% ipython --no-banner

In [1]: import numpy as np

In [2]: np.set_printoptions(precision=4, suppress=True, linewidth=120, floatmode="fixed")

In [3]: rnd = lambda a: np.round(a, 4) + 0

In [4]: J = np.loadtxt("layer5.csv", delimiter=",")

In [5]: J
Out[5]: 
array([[-1.0000, -1.0000,  0.0000],
       [ 0.0000, -1.0000, -1.0000],
       [-1.0000,  0.0000, -1.0000]])

In [6]: u = np.array([2, 2, 3])

In [7]: other = J + np.outer(u, np.eye(3)[1])

In [8]: np.linalg.matrix_rank(np.linalg.inv(other) - np.linalg.inv(J), tol=1e-8)
Out[8]: np.int64(1)

In [9]: other = np.linalg.inv(J)

In [10]: np.allclose(other, J.T)
Out[10]: False

In [11]: rnd(np.linalg.det(J) * np.linalg.det(other))
Out[11]: np.float64(1.0)

In [12]: J @ other
Out[12]: 
array([[1.0000, 0.0000, 0.0000],
       [0.0000, 1.0000, 0.0000],
       [0.0000, 0.0000, 1.0000]])

In [13]: rnd(np.linalg.inv(other))
Out[13]: 
array([[-1.0000, -1.0000,  0.0000],
       [ 0.0000, -1.0000, -1.0000],
       [-1.0000,  0.0000, -1.0000]])

In [14]: rnd(np.linalg.norm(J) ** 2 / np.linalg.norm(J, 2) ** 2)
Out[14]: np.float64(1.5)

In [15]: rnd(np.linalg.norm(J, 1)), rnd(np.linalg.norm(J, np.inf))
Out[15]: (np.float64(2.0), np.float64(2.0))

In [16]: np.linalg.norm(J, axis=1).argmax()
Out[16]: np.int64(0)

In [17]: rnd(np.linalg.norm(J[1] - J[2]))
Out[17]: np.float64(1.4142)

In [18]: rnd(np.linalg.norm(J, 2))
Out[18]: np.float64(2.0)

In [19]: rnd(np.linalg.norm(J, axis=0))
Out[19]: array([1.4142, 1.4142, 1.4142])

In [20]: J[1] @ J[2]
Out[20]: np.float64(1.0)

In [21]: rng = np.random.default_rng(59)

In [22]: labels = rng.permutation(3)

In [23]: other = J[:, labels] * rng.choice([-1, 1], 3)

In [24]: other
Out[24]: 
array([[ 0.0000, -1.0000, -1.0000],
       [-1.0000,  0.0000, -1.0000],
       [-1.0000, -1.0000,  0.0000]])

In [25]: left, _, Vh = np.linalg.svd(J.T @ other)

In [26]: rnd(np.linalg.lstsq(J, other)[0])
Out[26]: 
array([[0.0000, 1.0000, 0.0000],
       [0.0000, 0.0000, 1.0000],
       [1.0000, 0.0000, 0.0000]])

In [27]: rnd(left @ Vh)
Out[27]: 
array([[0.0000, 1.0000, 0.0000],
       [0.0000, 0.0000, 1.0000],
       [1.0000, 0.0000, 0.0000]])

In [28]: mat = np.load("data.npy")

In [29]: rnd(mat)
Out[29]: 
array([[-0.1352, -0.2987, -0.7767, -0.5377],
       [-0.2987,  0.9214, -0.2044, -0.1415],
       [-0.7767, -0.2044,  0.4686, -0.3679],
       [-0.5377, -0.1415, -0.3679,  0.7453]])

In [30]: np.all(np.linalg.eigvalsh(mat) > 0)
Out[30]: np.False_

In [31]: feats = np.array([[6.0, 1.0, 1.0, 1.0],
    ...:     [1.0, 6.0, 1.0, 1.0],
    ...:     [1.0, 1.0, 6.0, 1.0],
    ...:     [1.0, 1.0, 1.0, 6.0]])

In [32]: w, V = np.linalg.eig(feats)

In [33]: rnd(np.sort(np.linalg.eigvals(np.linalg.inv(feats))))
Out[33]: array([0.1111, 0.2000, 0.2000, 0.2000])

In [34]: rnd(np.prod(w))
Out[34]: np.float64(1125.0)

In [35]: rnd(np.sort(np.linalg.eigvals(feats @ feats)))
Out[35]: array([25.0000, 25.0000, 25.0000, 81.0000])

In [36]: rnd(w)
Out[36]: array([5.0000, 9.0000, 5.0000, 5.0000])

In [37]: rnd(np.sort(np.linalg.eigvals(feats.T)))
Out[37]: array([5.0000, 5.0000, 5.0000, 9.0000])

In [38]: rnd(feats @ V[:, 0] - w[0] * V[:, 0])
Out[38]: array([0.0000, 0.0000, 0.0000, 0.0000])

In [39]: K = np.load("mat.npy")

In [40]: K
Out[40]: 
array([[5, 6, 0, 0],
       [1, 0, 4, 0],
       [9, 8, 9, 0],
       [0, 0, 0, 8]])

In [41]: K @ K
Out[41]: 
array([[ 31,  30,  24,   0],
       [ 41,  38,  36,   0],
       [134, 126, 113,   0],
       [  0,   0,   0,  64]])

In [42]: rnd(np.linalg.det(K))
Out[42]: np.float64(16.0)

In [43]: (K != 0).astype(int)
Out[43]: 
array([[1, 1, 0, 0],
       [1, 0, 1, 0],
       [1, 1, 1, 0],
       [0, 0, 0, 1]])

In [44]: rnd(np.sort(np.linalg.eigvals(K).real))
Out[44]: array([ 0.2539,  0.2539,  8.0000, 13.4922])

In [45]: left, s, Vh = np.linalg.svd(K)

In [46]: rnd(s)
Out[46]: array([16.5842,  8.0000,  5.3817,  0.0224])

In [47]: other = left[:, :3] @ np.diag(s[:3]) @ Vh[:3]

In [48]: np.linalg.matrix_rank(K, rtol=0.05)
Out[48]: np.int64(3)

In [49]: rnd(np.linalg.norm(K - other, 2)), rnd(s[3])
Out[49]: (np.float64(0.0224), np.float64(0.0224))

In [50]: rnd(other)
Out[50]: 
array([[ 5.0081,  5.9933, -0.0021,  0.0000],
       [ 1.0135, -0.0113,  3.9965,  0.0000],
       [ 8.9940,  8.0050,  9.0015,  0.0000],
       [ 0.0000,  0.0000,  0.0000,  8.0000]])

In [51]: np.linalg.matrix_rank(other)
Out[51]: np.int64(3)

In [52]: np.allclose(feats @ feats.T, feats.T @ feats)
Out[52]: True

In [53]: np.trace(feats)
Out[53]: np.float64(24.0)

In [54]: rnd(np.sort(np.abs(np.linalg.eigvals(feats))))
Out[54]: array([5.0000, 5.0000, 5.0000, 9.0000])

In [55]: np.allclose(feats, feats.T)
Out[55]: True

In [56]: np.linalg.determinant(feats)
Traceback (most recent call last):
  Cell In[56], line 1
    np.linalg.determinant(feats)
AttributeError: module 'numpy.linalg' has no attribute 'determinant'


In [57]: feats.inv()
Traceback (most recent call last):
  Cell In[57], line 1
    feats.inv()
AttributeError: 'numpy.ndarray' object has no attribute 'inv'


In [58]: other = K[0, 0] * K[1:] - np.outer(K[1:, 0], K[0])

In [59]: other
Out[59]: 
array([[  0,  -6,  20,   0],
       [  0, -14,  45,   0],
       [  0,   0,   0,  40]])

In [60]: np.linalg.matrix_rank(other), np.linalg.matrix_rank(K)
Out[60]: (np.int64(3), np.int64(4))

In [61]: rnd(np.linalg.det(K.T))
Out[61]: np.float64(16.0)

In [62]: rnd(np.linalg.det(2 * K)), rnd(np.linalg.det(K))
Out[62]: (np.float64(256.0), np.float64(16.0))

In [63]: np.kron(np.eye(2, dtype=int), K)
Out[63]: 
array([[5, 6, 0, 0, 0, 0, 0, 0],
       [1, 0, 4, 0, 0, 0, 0, 0],
       [9, 8, 9, 0, 0, 0, 0, 0],
       [0, 0, 0, 8, 0, 0, 0, 0],
       [0, 0, 0, 0, 5, 6, 0, 0],
       [0, 0, 0, 0, 1, 0, 4, 0],
       [0, 0, 0, 0, 9, 8, 9, 0],
       [0, 0, 0, 0, 0, 0, 0, 8]])

In [64]: rnd(np.linalg.eigvals(K))
Out[64]: array([13.4922+0.0000j,  0.2539+0.2894j,  0.2539-0.2894j,  8.0000+0.0000j])

In [65]: E = np.array([[2, 0, 0], [0, 0, 0], [0, 0, 1]])

In [66]: other = np.array([[3, 1], [3, 0]])

In [67]: cent = np.kron(other, E)

In [68]: rnd(np.linalg.norm(cent, 2)), rnd(np.linalg.norm(other, 2) * np.linalg.norm(E, 2))
Out[68]: (np.float64(8.6056), np.float64(8.6056))

In [69]: cent
Out[69]: 
array([[6, 0, 0, 2, 0, 0],
       [0, 0, 0, 0, 0, 0],
       [0, 0, 3, 0, 0, 1],
       [6, 0, 0, 0, 0, 0],
       [0, 0, 0, 0, 0, 0],
       [0, 0, 3, 0, 0, 0]])
